% ipython --no-banner

In [1]: import numpy as np

In [2]: from numpy import linalg as LA

In [3]: np.set_printoptions(precision=2, suppress=True, linewidth=120, sign=" ")

In [4]: B = np.array([[-2, -1, -1, 1, 2],
   ...:     [-2, -1, -1, 0, 1],
   ...:     [-2, 1, 2, 0, 0],
   ...:     [-2, 0, -1, -1, -1],
   ...:     [-1, -1, -2, -2, -1]])

In [5]: F = np.triu(B)

In [6]: print(F)
[[-2 -1 -1  1  2]
 [ 0 -1 -1  0  1]
 [ 0  0  2  0  0]
 [ 0  0  0 -1 -1]
 [ 0  0  0  0 -1]]

In [7]: # triangular

In [8]: x0 = np.array([1, 2, 2, 2, 1])

In [9]: print(LA.norm(F @ x0) <= LA.norm(F, 2) * LA.norm(x0) + 1e-9)
True

In [10]: print(np.sign((F @ x0).round(6)))
[-1 -1  1 -1 -1]

In [11]: print(F @ np.ones(5))
[-1. -1.  2. -2. -1.]

In [12]: print(F @ (2 * x0))
[-4 -6  8 -6 -2]

In [13]: f = np.array([6, 3, -1, 9, -4])

In [14]: B = F + np.outer(f, np.eye(5)[0])

In [15]: print(round(float(LA.det(B) / LA.det(F)), 2), round(float(1 + LA.solve(F, f)[0]), 2))
-5.0 -5.0

In [16]: blk = np.stack([F, 3 * F, F[::-1]])

In [17]: print(np.einsum("bij,cij->bc", blk, blk))
[[ 21  63  -2]
 [ 63 189  -6]
 [ -2  -6  21]]

In [18]: print(blk.sum(axis=0))
[[-8 -4 -4  4  7]
 [ 0 -4 -4 -1  3]
 [ 0  0 10  0  0]
 [ 0 -1 -1 -4 -3]
 [-2 -1 -1  1 -2]]

In [19]: print(LA.matrix_rank(blk))
[ 5  5  5]

In [20]: print((blk @ F.T).shape)
(3, 5, 5)

In [21]: print(blk.shape)
(3, 5, 5)

In [22]: print(LA.det(blk))
[   4.  972.    4.]

In [23]: print(LA.norm(blk, axis=(1, 2)))
[  4.58  13.75   4.58]

In [24]: feats = np.load("run1.npy")

In [25]: print(feats)
[[-2.  1.  0.]
 [ 0. -2.  1.]
 [ 0.  0. -2.]]

In [26]: print([int(LA.matrix_rank(LA.matrix_power(feats, p))) for p in range(1, 4)])
[3, 3, 3]

In [27]: print(LA.matrix_power(feats - np.diag(np.diag(feats)), 3))
[[ 0.  0.  0.]
 [ 0.  0.  0.]
 [ 0.  0.  0.]]

In [28]: mat = np.load("out6.npy")

In [29]: print(mat)
[[-2 -3  1  1  3]
 [ 0  0  0  0  0]
 [-4 -6  2  2  6]
 [-6 -9  3  3  9]
 [-4 -6  2  2  6]
 [-2 -3  1  1  3]]

In [30]: x0 = np.array([-2, -6, 6, 1, -6])

In [31]: h1 = np.maximum(mat @ x0, 0)

In [32]: print(np.flatnonzero(h1 > 1e-9))
[ 0  2  3  4  5]

In [33]: print(mat * (h1 > 1e-9)[:, None])
[[-2 -3  1  1  3]
 [ 0  0  0  0  0]
 [-4 -6  2  2  6]
 [-6 -9  3  3  9]
 [-4 -6  2  2  6]
 [-2 -3  1  1  3]]

In [34]: print(np.maximum(mat @ x0, 0) - np.maximum(-mat @ x0, 0))
[ 11   0  22  33  22  11]

In [35]: print(LA.matrix_rank(mat, rtol=0.1))
1

In [36]: print(LA.cond(mat) > 100)
True

In [37]: print(np.argsort(-LA.norm(mat, axis=0).round(6), kind="stable")[:3])
[ 1  4  0]

In [38]: print([round(float(x), 2) for x in LA.svd(mat, compute_uv=False)[:3]])
[21.35, 0.0, 0.0]
